$ python -q
>>> import numpy as np
>>> from numpy import linalg as LA
>>> np.set_printoptions(suppress=True, linewidth=160)
>>> A = np.loadtxt("dump.csv", delimiter=",")
>>> print(A)
[[4. 3. 9. 1. 6. 1. 3.]
 [3. 4. 3. 9. 1. 6. 1.]
 [1. 3. 4. 3. 9. 1. 6.]
 [6. 1. 3. 4. 3. 9. 1.]
 [1. 6. 1. 3. 4. 3. 9.]
 [9. 1. 6. 1. 3. 4. 3.]
 [3. 9. 1. 6. 1. 3. 4.]]
>>> f = np.array([3, 3, 3, 1, 0, 3, 1])
>>> out = A + np.outer(f, np.eye(7)[6])
>>> print(out)
[[4. 3. 9. 1. 6. 1. 6.]
 [3. 4. 3. 9. 1. 6. 4.]
 [1. 3. 4. 3. 9. 1. 9.]
 [6. 1. 3. 4. 3. 9. 2.]
 [1. 6. 1. 3. 4. 3. 9.]
 [9. 1. 6. 1. 3. 4. 6.]
 [3. 9. 1. 6. 1. 3. 5.]]
>>> print(LA.matrix_rank(out - A))
1
>>> print(LA.matrix_rank(LA.inv(out) - LA.inv(A), tol=1e-8))
1
>>> def softmax(z):
...     e = np.exp(z - z.max(axis=-1, keepdims=True))
...     return e / e.sum(axis=-1, keepdims=True)
... 
>>> print(np.round(softmax(out[2] + 2), 1) + 0)
[0.  0.  0.  0.  0.5 0.  0.5]
>>> print(np.round(softmax(10 * out[2]), 1) + 0)
[0.  0.  0.  0.  0.5 0.  0.5]
>>> print(np.round(softmax(out).sum(axis=1), 1))
[1. 1. 1. 1. 1. 1. 1.]
>>> print(np.round(softmax(out[2]), 1) + 0)
[0.  0.  0.  0.  0.5 0.  0.5]
>>> scores = out @ out.T / np.sqrt(7)
>>> print(softmax(scores).round(6).argmax(axis=1))
[0 1 2 3 4 5 6]
>>> print(np.round(softmax(scores)[2] @ out, 1))
[1. 3. 4. 3. 9. 1. 9.]
>>> print(np.round(softmax(scores + np.triu(np.full(scores.shape, -np.inf), 1)), 1) + 0)
[[1.  0.  0.  0.  0.  0.  0. ]
 [0.  1.  0.  0.  0.  0.  0. ]
 [0.  0.  1.  0.  0.  0.  0. ]
 [0.  0.  0.  1.  0.  0.  0. ]
 [0.  0.  0.4 0.  0.6 0.  0. ]
 [0.  0.  0.  0.  0.  1.  0. ]
 [0.  0.  0.  0.  0.  0.  1. ]]
>>> out = LA.inv(A)
>>> print(round(float(LA.det(A) * LA.det(out)), 1))
1.0
>>> print((np.abs(out) > 1e-9).astype(int))
[[1 1 1 1 1 1 1]
 [1 1 1 1 1 1 1]
 [1 1 1 1 1 1 1]
 [1 1 1 1 1 1 1]
 [1 1 1 1 1 1 1]
 [1 1 1 1 1 1 1]
 [1 1 1 1 1 1 1]]
>>> print(np.round(A @ out, 1) + 0)
[[1. 0. 0. 0. 0. 0. 0.]
 [0. 1. 0. 0. 0. 0. 0.]
 [0. 0. 1. 0. 0. 0. 0.]
 [0. 0. 0. 1. 0. 0. 0.]
 [0. 0. 0. 0. 1. 0. 0.]
 [0. 0. 0. 0. 0. 1. 0.]
 [0. 0. 0. 0. 0. 0. 1.]]
>>> print(np.round(LA.cond(A), 1))
13.3
>>> print(np.round(LA.inv(out), 1))
[[4. 3. 9. 1. 6. 1. 3.]
 [3. 4. 3. 9. 1. 6. 1.]
 [1. 3. 4. 3. 9. 1. 6.]
 [6. 1. 3. 4. 3. 9. 1.]
 [1. 6. 1. 3. 4. 3. 9.]
 [9. 1. 6. 1. 3. 4. 3.]
 [3. 9. 1. 6. 1. 3. 4.]]
>>> print(round(float(LA.slogdet(A)[0]), 1))
1.0
>>> print(np.allclose(out, A.T))
False
>>> print(out.round(1) + 0)
[[-0.1  0.   0.1 -0.1 -0.1  0.2  0.1]
 [ 0.1 -0.1  0.   0.1 -0.1 -0.1  0.2]
 [ 0.2  0.1 -0.1  0.   0.1 -0.1 -0.1]
 [-0.1  0.2  0.1 -0.1  0.   0.1 -0.1]
 [-0.1 -0.1  0.2  0.1 -0.1  0.   0.1]
 [ 0.1 -0.1 -0.1  0.2  0.1 -0.1  0. ]
 [ 0.   0.1 -0.1 -0.1  0.2  0.1 -0.1]]
>>> vec = np.array([-2, 2, 1, -2, -3, 3, 0])
>>> y = A @ vec
>>> print(y)
[-10.   2. -22.   3.   2.  -9.   7.]
>>> print(np.round(LA.solve(A, -3 * y), 1) + 0)
[ 6. -6. -3.  6.  9. -9.  0.]
>>> print(np.round(LA.solve(A.T, A[0]), 1) + 0)
[1. 0. 0. 0. 0. 0. 0.]
>>> print(np.round(LA.solve(A, y), 1) + 0)
[-2.  2.  1. -2. -3.  3.  0.]
>>> print(np.round(LA.solve(A, A[:, 5]), 1) + 0)
[0. 0. 0. 0. 0. 1. 0.]
>>> out = np.array([[1, -1, 0, 1, 2, -1, -1, -1, 2],
...     [0, 0, 1, 0, 1, 2, 2, 2, 1],
...     [-1, -1, -2, 2, -2, 0, 1, 2, -2],
...     [-1, 2, 2, -1, -1, -1, 0, 2, 2],
...     [-2, 1, -2, -1, 2, 1, 1, -2, 2],
...     [-1, 2, 0, 1, -2, 1, 2, 2, -1],
...     [0, -1, 0, 1, -1, 1, -2, 2, -2],
...     [2, 1, 2, -1, -1, -2, 0, -2, -2],
...     [1, -2, 1, 2, 1, 0, -1, -1, 1]])
>>> mat = out - out.T
>>> print(mat)
[[ 0 -1  1  2  4  0 -1 -3  1]
 [ 1  0  2 -2  0  0  3  1  3]
 [-1 -2  0  0  0  0  1  0 -3]
 [-2  2  0  0  0 -2 -1  3  0]
 [-4  0  0  0  0  3  2 -1  1]
 [ 0  0  0  2 -3  0  1  4 -1]
 [ 1 -3 -1  1 -2 -1  0  2 -1]
 [ 3 -1  0 -3  1 -4 -2  0 -1]
 [-1 -3  3  0 -1  1  1  1  0]]
>>> Uu, s, vt = LA.svd(mat)
>>> V = vt[:(s > 1e-8).sum()]
>>> rng = np.random.default_rng(428)
>>> vec = mat[3] + -1 * mat[5] + rng.integers(2) * np.eye(9)[3]
>>> print(vec)
[-2.  2.  0. -2.  3. -2. -2. -1.  1.]
>>> print(np.allclose(V.T @ V @ vec, vec))
True
>>> print(np.round(LA.norm(vec - V.T @ V @ vec), 1))
0.0
>>> print(np.round(V.T @ V, 1) + 0)
[[ 1.   0.   0.   0.  -0.1 -0.1  0.  -0.1  0. ]
 [ 0.   1.   0.   0.   0.1  0.1  0.   0.1  0. ]
 [ 0.   0.   1.   0.   0.1  0.1  0.   0.1  0. ]
 [ 0.   0.   0.   0.9  0.1  0.1  0.   0.1  0. ]
 [-0.1  0.1  0.1  0.1  0.8 -0.3  0.1 -0.2  0. ]
 [-0.1  0.1  0.1  0.1 -0.3  0.7  0.1 -0.3  0. ]
 [ 0.   0.   0.   0.   0.1  0.1  1.   0.1  0. ]
 [-0.1  0.1  0.1  0.1 -0.2 -0.3  0.1  0.7  0. ]
 [ 0.   0.   0.   0.   0.   0.   0.   0.   1. ]]
>>> print(LA.lstsq(mat[:-1].T, mat[-1])[2])
8
>>> print(np.round(LA.norm(mat, axis=0), 1))
[5.7 5.3 3.9 4.7 5.6 5.6 4.7 6.4 4.8]
>>> print(LA.norm(mat, axis=1).argmax())
7
>>> print(np.round(LA.norm(mat, axis=1), 1))
[5.7 5.3 3.9 4.7 5.6 5.6 4.7 6.4 4.8]
>>> print(np.round(LA.norm(mat) ** 2 / LA.norm(mat, 2) ** 2, 1))
3.5
>>> print(np.round(LA.norm(mat, 1), 1), round(float(LA.norm(mat, np.inf)), 1))
15.0 15.0
>>> r = LA.matrix_rank(mat)
>>> print(r)
8
>>> null = LA.svd(mat)[2][r:].T
>>> print(np.round(mat @ null, 1) + 0)
[[0.]
 [0.]
 [0.]
 [0.]
 [0.]
 [0.]
 [0.]
 [0.]
 [0.]]
>>> print(np.round(null[:, 0] / null[np.abs(null[:, 0]).round(6).argmax(), 0], 1))
[ 0.3 -0.2 -0.3 -0.4  0.8  1.  -0.4  0.9 -0.1]
>>> print([round(float(x), 1) for x in LA.svd(mat, compute_uv=False)[:3]])
[8.4, 8.4, 5.9]
>>> print(LA.matrix_rank(mat, rtol=0.1))
8
>>> print(LA.cond(mat) > 100)
True
>>> print(np.argsort(-LA.norm(mat, axis=0).round(6), kind="stable")[:3])
[7 0 4]
>>> print(round(float(LA.norm(mat, 2) / LA.norm(mat)), 1))
0.5
>>> arr = np.load("m.npy")
>>> print(arr)
[[6. 5. 5. 0. 5. 5. 0. 0.]
 [5. 6. 5. 0. 5. 5. 0. 0.]
 [5. 5. 6. 0. 5. 5. 0. 0.]
 [0. 0. 0. 6. 0. 0. 0. 5.]
 [5. 5. 5. 0. 6. 5. 0. 0.]
 [5. 5. 5. 0. 5. 6. 0. 0.]
 [0. 0. 0. 0. 0. 0. 6. 0.]
 [0. 0. 0. 5. 0. 0. 0. 6.]]
>>> # 3 groups of indices that never mix
>>> out = LA.inv(arr)
>>> print(round(float(LA.det(arr) * LA.det(out)), 1))
1.0
>>> f = np.array([4, 0, 3, 9]) + 0.5
>>> M = np.outer(f, f) / (f @ f)
>>> print(M.round(1) + 0)
[[0.2 0.  0.1 0.3]
 [0.  0.  0.  0. ]
 [0.1 0.  0.1 0.3]
 [0.3 0.  0.3 0.7]]
>>> proj = np.triu(np.array([[3, -3, -3, 0], [3, -3, 3, 0], [-3, 2, 1, -3], [1, 2, -1, 0]]), 1) + np.eye(4)
>>> out = proj @ M @ LA.inv(proj)
>>> print(np.round(proj @ M - M @ proj, 1))
[[-0.4  0.4  0.1 -0.5]
 [ 0.4  0.1  0.3  0.9]
 [-1.   0.3 -0.5 -1.9]
 [ 0.   1.   0.9  0.8]]
>>> print(round(LA.det(out), 1))
0.0
>>> print(np.round(np.poly(out), 1) + 0)
[ 1. -1.  0.  0.  0.]
>>> evals, V = LA.eigh(M)
>>> print(np.abs(V[:, -1]).round(6).argmax())
3
>>> print(np.round(V.T @ V, 1) + 0)
[[1. 0. 0. 0.]
 [0. 1. 0. 0.]
 [0. 0. 1. 0.]
 [0. 0. 0. 1.]]
>>> print(np.unique(evals.round(6) + 0, return_counts=True)[1])
[3 1]
>>> print(np.round(V @ np.diag(evals) @ V.T, 1) + 0)
[[0.2 0.  0.1 0.3]
 [0.  0.  0.  0. ]
 [0.1 0.  0.1 0.3]
 [0.3 0.  0.3 0.7]]
>>> print((evals > 1e-8).sum(), (evals < -1e-8).sum())
1 0
>>> Uu, s, vt = LA.svd(M)
>>> V = vt[:(s > 1e-8).sum()]
>>> vec = M[3] + 3 * M[0] + rng.integers(2) * np.eye(4)[3]
>>> print(vec.round(1))
[0.8 0.1 0.7 2.8]
>>> print(np.round(V.T @ V, 1) + 0)
[[0.2 0.  0.1 0.3]
 [0.  0.  0.  0. ]
 [0.1 0.  0.1 0.3]
 [0.3 0.  0.3 0.7]]
>>> print(np.allclose(V.T @ V @ vec, vec))
False
>>> print(np.round(LA.norm(vec - V.T @ V @ vec), 1))
0.5
>>> Uu, s, vt = LA.svd(M)
>>> print(np.argmax(s[:-1] / (s[1:] + 1e-6)) + 1)
1
>>> print(s.round(1) + 0)
[1. 0. 0. 0.]
>>> out = Uu[:, :1] @ np.diag(s[:1]) @ vt[:1]
>>> print(np.round(LA.norm(M - out) / LA.norm(M), 1))
0.0
>>> Uu, s = LA.svd(M)
Traceback (most recent call last):
  File "<python-input-93>", line 1, in <module>
    Uu, s = LA.svd(M)
    ^^^^^
ValueError: too many values to unpack (expected 2)
>>> Uu, s, vt = LA.svd(M, full_matrices=False)
>>> print(np.cumsum(s ** 2) / np.sum(s ** 2))
[1. 1. 1. 1.]
>>> print(np.round(vt @ vt.T, 1) + 0)
[[1. 0. 0. 0.]
 [0. 1. 0. 0.]
 [0. 0. 1. 0.]
 [0. 0. 0. 1.]]
>>> print(np.round(Uu.T @ M @ vt.T, 1) + 0)
[[1. 0. 0. 0.]
 [0. 0. 0. 0.]
 [0. 0. 0. 0.]
 [0. 0. 0. 0.]]
>>> data = np.loadtxt("run7.csv", delimiter=",")
>>> print(data)
[[0. 0. 1. 0. 0. 0. 0. 1. 0. 0. 0. 0.]
 [0. 0. 0. 0. 0. 0. 1. 1. 0. 1. 0. 0.]
 [1. 0. 0. 0. 0. 0. 1. 0. 0. 1. 0. 1.]
 [0. 0. 0. 0. 1. 1. 0. 0. 0. 0. 1. 0.]
 [0. 0. 0. 1. 0. 1. 0. 0. 0. 0. 1. 0.]
 [0. 0. 0. 1. 1. 0. 0. 0. 1. 0. 0. 0.]
 [0. 1. 1. 0. 0. 0. 0. 1. 0. 0. 0. 1.]
 [1. 1. 0. 0. 0. 0. 1. 0. 0. 1. 0. 1.]
 [0. 0. 0. 0. 0. 1. 0. 0. 0. 0. 1. 0.]
 [0. 1. 1. 0. 0. 0. 0. 1. 0. 0. 0. 1.]
 [0. 0. 0. 1. 1. 0. 0. 0. 1. 0. 0. 0.]
 [0. 0. 1. 0. 0. 0. 1. 1. 0. 1. 0. 0.]]
>>> out = data / LA.norm(data, axis=1, keepdims=True)
>>> G = out @ out.T
>>> print((G - 2 * np.eye(12)).round(6).argmax(axis=1))
[ 6 11  7  8  8 10  9  2  3  6  5  1]
>>> print(np.argwhere(np.triu(np.abs(G) > 0.95, 1)))
[[ 5 10]
 [ 6  9]]
>>> print(G.round(1))
[[1.  0.4 0.  0.  0.  0.  0.7 0.  0.  0.7 0.  0.7]
 [0.4 1.  0.6 0.  0.  0.  0.3 0.5 0.  0.3 0.  0.9]
 [0.  0.6 1.  0.  0.  0.  0.2 0.9 0.  0.2 0.  0.5]
 [0.  0.  0.  1.  0.7 0.3 0.  0.  0.8 0.  0.3 0. ]
 [0.  0.  0.  0.7 1.  0.3 0.  0.  0.8 0.  0.3 0. ]
 [0.  0.  0.  0.3 0.3 1.  0.  0.  0.  0.  1.  0. ]
 [0.7 0.3 0.2 0.  0.  0.  1.  0.4 0.  1.  0.  0.5]
 [0.  0.5 0.9 0.  0.  0.  0.4 1.  0.  0.4 0.  0.4]
 [0.  0.  0.  0.8 0.8 0.  0.  0.  1.  0.  0.  0. ]
 [0.7 0.3 0.2 0.  0.  0.  1.  0.4 0.  1.  0.  0.5]
 [0.  0.  0.  0.3 0.3 1.  0.  0.  0.  0.  1.  0. ]
 [0.7 0.9 0.5 0.  0.  0.  0.5 0.4 0.  0.5 0.  1. ]]
>>> print(np.round(LA.matrix_power(data, 4), 1))
[[17. 15. 10.  0.  0.  0. 25. 14.  0. 25.  0. 23.]
 [15. 29. 30.  0.  0.  0. 25. 34.  0. 25.  0. 35.]
 [10. 30. 42.  0.  0.  0. 26. 48.  0. 26.  0. 34.]
 [ 0.  0.  0. 19. 18. 11.  0.  0. 14.  0. 11.  0.]
 [ 0.  0.  0. 18. 19. 11.  0.  0. 14.  0. 11.  0.]
 [ 0.  0.  0. 11. 11. 20.  0.  0.  4.  0. 20.  0.]
 [25. 25. 26.  0.  0.  0. 46. 36.  0. 46.  0. 37.]
 [14. 34. 48.  0.  0.  0. 36. 57.  0. 36.  0. 40.]
 [ 0.  0.  0. 14. 14.  4.  0.  0. 12.  0.  4.  0.]
 [25. 25. 26.  0.  0.  0. 46. 36.  0. 46.  0. 37.]
 [ 0.  0.  0. 11. 11. 20.  0.  0.  4.  0. 20.  0.]
 [23. 35. 34.  0.  0.  0. 37. 40.  0. 37.  0. 45.]]
>>> print(round(float(np.abs(LA.eigvals(data)).max()), 1))
3.9
>>> print((data + data.T) / 2)
[[0. 0. 1. 0. 0. 0. 0. 1. 0. 0. 0. 0.]
 [0. 0. 0. 0. 0. 0. 1. 1. 0. 1. 0. 0.]
 [1. 0. 0. 0. 0. 0. 1. 0. 0. 1. 0. 1.]
 [0. 0. 0. 0. 1. 1. 0. 0. 0. 0. 1. 0.]
 [0. 0. 0. 1. 0. 1. 0. 0. 0. 0. 1. 0.]
 [0. 0. 0. 1. 1. 0. 0. 0. 1. 0. 0. 0.]
 [0. 1. 1. 0. 0. 0. 0. 1. 0. 0. 0. 1.]
 [1. 1. 0. 0. 0. 0. 1. 0. 0. 1. 0. 1.]
 [0. 0. 0. 0. 0. 1. 0. 0. 0. 0. 1. 0.]
 [0. 1. 1. 0. 0. 0. 0. 1. 0. 0. 0. 1.]
 [0. 0. 0. 1. 1. 0. 0. 0. 1. 0. 0. 0.]
 [0. 0. 1. 0. 0. 0. 1. 1. 0. 1. 0. 0.]]
>>> print(np.round(np.sort(np.abs(LA.eigvals(data))), 1) + 0)
[0.  0.  0.3 0.3 0.5 0.7 1.  1.9 2.2 2.5 2.9 3.9]
>>> print(np.allclose(data, data.T))
True
>>> print(round(LA.det(data), 1))
0.0
>>> data.inv()
Traceback (most recent call last):
  File "<python-input-111>", line 1, in <module>
    data.inv()
    ^^^^^^^^
AttributeError: 'numpy.ndarray' object has no attribute 'inv'
>>> assert data == data.T
Traceback (most recent call last):
  File "<python-input-112>", line 1, in <module>
    assert data == data.T
           ^^^^^^^^^^^^^^
ValueError: The truth value of an array with more than one element is ambiguous. Use a.any() or a.all()
